In [1]: import numpy as np

In [2]: import numpy.linalg as la

In [3]: np.set_printoptions(suppress=True, linewidth=140)

In [4]: rng = np.random.default_rng(585479)

In [5]: lab = rng.integers(0, 3, 2)

In [6]: F = (lab[:, None] == lab) * 4 + np.eye(2)

In [7]: F
Out[7]: 
array([[5., 4.],
       [4., 5.]])

In [8]: # symmetric

In [9]: U, sv, vt = la.svd(F, full_matrices=False)

In [10]: round(float(np.sqrt((sv ** 2).sum())), 2), round(float(la.norm(F)), 2)
Out[10]: (9.06, 9.06)

In [11]: np.round(np.abs(vt[0]), 2)
Out[11]: array([0.71, 0.71])

In [12]: np.round(vt @ vt.T, 2) + 0
Out[12]: 
array([[1., 0.],
       [0., 1.]])

In [13]: np.allclose(U * sv @ vt, F)
Out[13]: True

In [14]: sv.round(2)
Out[14]: array([9., 1.])

In [15]: evals, vecs = la.eig(F)

In [16]: np.round(np.sort(la.eigvals(F.T)), 2)
Out[16]: array([1., 9.])

In [17]: B = np.array([[-8, 8], [7, -4]])

In [18]: Z = np.kron(B, F)

In [19]: Z
Out[19]: 
array([[-40., -32.,  40.,  32.],
       [-32., -40.,  32.,  40.],
       [ 35.,  28., -20., -16.],
       [ 28.,  35., -16., -20.]])

In [20]: round(la.norm(Z, 2), 2), round(la.norm(B, 2) * la.norm(F, 2), 2)
Out[20]: (np.float64(124.05), np.float64(124.05))

In [21]: Z.shape
Out[21]: (4, 4)

In [22]: B = F + rng.integers(-2, 3, (2, 1)) @ rng.integers(-2, 3, (1, 2))

In [23]: B
Out[23]: 
array([[7., 2.],
       [6., 3.]])

In [24]: np.round(la.svd(B - F, compute_uv=False), 2) + 0
Out[24]: array([4., 0.])

In [25]: mat = np.array([[3, 4, 5, 6], [7, 8, 9, 10], [11, 12, 13, 14]])

In [26]: cov = mat.T @ mat

In [27]: np.round(la.svd(mat, compute_uv=False) ** 2, 2) + 0
Out[27]: array([1008.1,    1.9,    0. ])

In [28]: np.diag(cov)
Out[28]: array([179, 224, 275, 332])

In [29]: B = np.array([[-4, 0], [-4, 2]])

In [30]: Z = np.kron(B, mat)

In [31]: la.matrix_rank(Z)
Out[31]: np.int64(4)

In [32]: Z
Out[32]: 
array([[-12, -16, -20, -24,   0,   0,   0,   0],
       [-28, -32, -36, -40,   0,   0,   0,   0],
       [-44, -48, -52, -56,   0,   0,   0,   0],
       [-12, -16, -20, -24,   6,   8,  10,  12],
       [-28, -32, -36, -40,  14,  16,  18,  20],
       [-44, -48, -52, -56,  22,  24,  26,  28]])

In [33]: X = np.array([[-3.0, 1.0, 0.0], [0.0, -3.0, 1.0], [0.0, 0.0, -3.0]])

In [34]: np.allclose(X, X.T)
Out[34]: False

In [35]: np.trace(X)
Out[35]: np.float64(-9.0)

In [36]: (X - X.T) / 2
Out[36]: 
array([[ 0. ,  0.5,  0. ],
       [-0.5,  0. ,  0.5],
       [ 0. , -0.5,  0. ]])

In [37]: round(float(la.det(X)), 2)
Out[37]: -27.0

In [38]: np.round(np.sort(np.abs(la.eigvals(X))), 2)
Out[38]: array([3., 3., 3.])

In [39]: round(np.abs(la.eigvals(X)).max(), 2)
Out[39]: np.float64(3.0)

In [40]: (X + X.T) / 2
Out[40]: 
array([[-3. ,  0.5,  0. ],
       [ 0.5, -3. ,  0.5],
       [ 0. ,  0.5, -3. ]])

In [41]: np.round(la.matrix_power(X, 2), 2)
Out[41]: 
array([[ 9., -6.,  1.],
       [ 0.,  9., -6.],
       [ 0.,  0.,  9.]])

In [42]: T = np.stack([mat, -1 * mat, mat[::-1]])

In [43]: np.einsum("bij,cij->bc", T, T)
Out[43]: 
array([[ 1010, -1010,   754],
       [-1010,  1010,  -754],
       [  754,  -754,  1010]])

In [44]: la.matrix_rank(T)
Out[44]: array([2, 2, 2])

In [45]: B = X + rng.integers(-2, 3, (3, 2)) @ rng.integers(-2, 3, (2, 3))

In [46]: B
Out[46]: 
array([[-9., -7.,  2.],
       [-4., -9.,  4.],
       [ 3.,  2.,  1.]])

In [47]: np.round(la.svd(B - X, compute_uv=False), 2) + 0
Out[47]: array([13.,  5.,  0.])

In [48]: B - X
Out[48]: 
array([[-6., -8.,  2.],
       [-4., -6.,  3.],
       [ 3.,  2.,  4.]])

In [49]: np.round(la.matrix_power(X - np.diag(np.diag(X)), 3), 2)
Out[49]: 
array([[0., 0., 0.],
       [0., 0., 0.],
       [0., 0., 0.]])

In [50]: np.prod(np.diag(X)), round(float(la.det(X)), 2)
Out[50]: (np.float64(-27.0), -27.0)

In [51]: E = np.array([[1, 3, 0], [2, 1, 3], [2, 2, 3], [3, 1, 2]])

In [52]: E[:, 2] = 3 * E[:, 1]

In [53]: E
Out[53]: 
array([[1, 3, 9],
       [2, 1, 3],
       [2, 2, 6],
       [3, 1, 3]])

In [54]: # looks like rank 2

In [55]: rank = la.matrix_rank(E)

In [56]: rank
Out[56]: np.int64(2)

In [57]: ns = la.svd(E)[2][rank:].T

In [58]: np.round(ns @ ns.T, 2)
Out[58]: 
array([[ 0. ,  0. ,  0. ],
       [ 0. ,  0.9, -0.3],
       [ 0. , -0.3,  0.1]])

In [59]: np.round(ns[:, 0] / ns[np.abs(ns[:, 0]).round(6).argmax(), 0], 2)
Out[59]: array([-0.  ,  1.  , -0.33])

In [60]: [int(la.matrix_rank(np.delete(E, i, axis=0))) for i in range(4)]
Out[60]: [2, 2, 2, 2]

In [61]: feats = np.load("w.npy")

In [62]: feats
Out[62]: 
array([[0, 0, 1],
       [1, 0, 0],
       [0, 1, 0]])

In [63]: U, sv, vt = la.svd(feats, full_matrices=False)

In [64]: np.round(np.cumsum(sv ** 2) / np.sum(sv ** 2), 2)
Out[64]: array([0.33, 0.67, 1.  ])

In [65]: U.T @ U
Out[65]: 
array([[1., 0., 0.],
       [0., 1., 0.],
       [0., 0., 1.]])

In [66]: U.shape, sv.shape, vt.shape
Out[66]: ((3, 3), (3,), (3, 3))

In [67]: vt @ vt.T
Out[67]: 
array([[1., 0., 0.],
       [0., 1., 0.],
       [0., 0., 1.]])

In [68]: U.T @ feats @ vt.T
Out[68]: 
array([[1., 0., 0.],
       [0., 1., 0.],
       [0., 0., 1.]])

In [69]: np.allclose(U * sv @ vt, feats)
Out[69]: True

In [70]: sv
Out[70]: array([1., 1., 1.])

In [71]: sv / sv[0]
Out[71]: array([1., 1., 1.])

In [72]: B = la.inv(X)

In [73]: (np.abs(B) > 1e-9).astype(int)
Out[73]: 
array([[1, 1, 1],
       [0, 1, 1],
       [0, 0, 1]])

In [74]: np.allclose(B, X.T)
Out[74]: False

In [75]: np.round(la.cond(X), 2)
Out[75]: np.float64(1.6)

In [76]: np.round(la.slogdet(X)[0], 2)
Out[76]: np.float64(-1.0)

In [77]: round(float(la.det(X) * la.det(B)), 2)
Out[77]: 1.0

In [78]: feats @ np.ones(3)
Out[78]: array([1., 1., 1.])

In [79]: feats.sum(axis=1)
Out[79]: array([1, 1, 1])

In [80]: p = np.eye(3)[0]

In [81]: for _ in range(4):
    ...:     p = p @ feats
    ...:     print(p.round(2))
    ...: 
[0. 0. 1.]
[0. 1. 0.]
[1. 0. 0.]
[0. 0. 1.]

In [82]: arr = np.load("sample10.npy")

In [83]: arr
Out[83]: 
array([[1.  , 0.5 , 0.25, 0.12],
       [0.5 , 1.  , 0.5 , 0.25],
       [0.25, 0.5 , 1.  , 0.5 ],
       [0.12, 0.25, 0.5 , 1.  ]])

In [84]: B = np.array([[3, 0, -3], [-1, -1, 2]])

In [85]: Z = np.kron(B, arr)

In [86]: Z.shape
Out[86]: (8, 12)

In [87]: round(la.norm(Z, 2), 2), np.round(la.norm(B, 2) * la.norm(arr, 2), 2)
Out[87]: (np.float64(9.95), np.float64(9.95))

In [88]: evals, vecs = la.eig(arr)

In [89]: round(float(np.prod(evals)), 2)
Out[89]: 0.42

In [90]: np.round(np.sort(la.eigvals(arr @ arr)), 2)
Out[90]: array([0.14, 0.29, 1.01, 4.34])

In [91]: evals.round(2)
Out[91]: array([2.08, 1.  , 0.54, 0.38])

In [92]: M = np.triu(rng.random((4, 4)) < 0.6, 1).astype(int)

In [93]: M = M + M.T

In [94]: M
Out[94]: 
array([[0, 1, 1, 0],
       [1, 0, 1, 1],
       [1, 1, 0, 0],
       [0, 1, 0, 0]])

In [95]: np.argwhere(np.triu(M))
Out[95]: 
array([[0, 1],
       [0, 2],
       [1, 2],
       [1, 3]])

In [96]: M.sum(axis=0)
Out[96]: array([2, 3, 2, 1])

In [97]: low = np.diag(M.sum(axis=1)) - M

In [98]: (la.eigvalsh(low) < 1e-8).sum()
Out[98]: np.int64(1)

In [99]: low
Out[99]: 
array([[ 2, -1, -1,  0],
       [-1,  3, -1, -1],
       [-1, -1,  2,  0],
       [ 0, -1,  0,  1]])

In [100]: la.matrix_rank(low)
Out[100]: np.int64(3)

In [101]: P = np.triu(np.array([[2, 3, 7, 7], [1, 3, 3, 9], [4, 6, 0, 7], [5, 3, 8, 7]]), 1) + np.eye(4)

In [102]: B = P @ M @ la.inv(P)

In [103]: np.trace(B), np.trace(M)
Out[103]: (np.float64(0.0), np.int64(0))

In [104]: B
Out[104]: 
array([[ 10., -15., -21., 215.],
       [  4.,   0., -27., 162.],
       [  1.,   5., -22., 102.],
       [  0.,   1.,  -3.,  12.]])

In [105]: round(la.det(B), 2)
Out[105]: np.float64(1.0)

In [106]: B = np.array([[-9, 4, -3], [-8, -2, 0]])

In [107]: Z = np.kron(B, M)

In [108]: la.matrix_rank(Z)
Out[108]: np.int64(8)

In [109]: lab = rng.permutation(4)

In [110]: lab
Out[110]: array([1, 2, 3, 0])

In [111]: B = M[lab][:, lab]

In [112]: B
Out[112]: 
array([[0, 1, 1, 1],
       [1, 0, 0, 1],
       [1, 0, 0, 0],
       [1, 1, 0, 0]])

In [113]: np.diag(B)
Out[113]: array([0, 0, 0, 0])

In [114]: [round(float(la.det(M[:i, :i])), 2) + 0 for i in range(1, 5)]
Out[114]: [0.0, -1.0, 2.0, 1.0]

In [115]: round(float(la.eigvalsh(M).min()), 2)
Out[115]: -1.48

In [116]: K = np.load("case8.npy")

In [117]: K
Out[117]: 
array([[ 4.,  0.,  0.],
       [ 0.,  5.,  3.],
       [ 0.,  3., 13.]])

In [118]: # symmetric

In [119]: B = K / np.sqrt((K ** 2).mean(axis=1, keepdims=True))

In [120]: la.matrix_rank(B) == la.matrix_rank(K)
Out[120]: np.True_

In [121]: la.matrix_rank(K - K.mean(axis=1, keepdims=True))
Out[121]: np.int64(2)

In [122]: B[1].round(2)
Out[122]: array([0.  , 1.49, 0.89])

In [123]: evals, vecs = la.eigh(K)

In [124]: vec = np.array([3, 3, 0])

In [125]: np.round(vecs * np.maximum(evals, 0) @ vecs.T, 2)
Out[125]: 
array([[ 4.,  0.,  0.],
       [ 0.,  5.,  3.],
       [ 0.,  3., 13.]])

In [126]: vec @ K @ vec
Out[126]: np.float64(81.0)

In [127]: np.round(vecs * np.sqrt(evals) @ vecs.T, 2)
Out[127]: 
array([[2.  , 0.  , 0.  ],
       [0.  , 2.17, 0.52],
       [0.  , 0.52, 3.57]])

In [128]: np.round(la.eigvalsh(K[1:, 1:]), 2)
Out[128]: array([ 4., 14.])

In [129]: np.kron(np.eye(2, dtype=int), K)
Out[129]: 
array([[ 4.,  0.,  0.,  0.,  0.,  0.],
       [ 0.,  5.,  3.,  0.,  0.,  0.],
       [ 0.,  3., 13.,  0.,  0.,  0.],
       [ 0.,  0.,  0.,  4.,  0.,  0.],
       [ 0.,  0.,  0.,  0.,  5.,  3.],
       [ 0.,  0.,  0.,  0.,  3., 13.]])

In [130]: np.poly(K)
Out[130]: array([   1.,  -22.,  128., -224.])

In [131]: round(la.eigvals(K).sum().real, 2)
Out[131]: np.float64(22.0)

In [132]: np.einsum("ij,ji->", K, K)
Out[132]: np.float64(228.0)
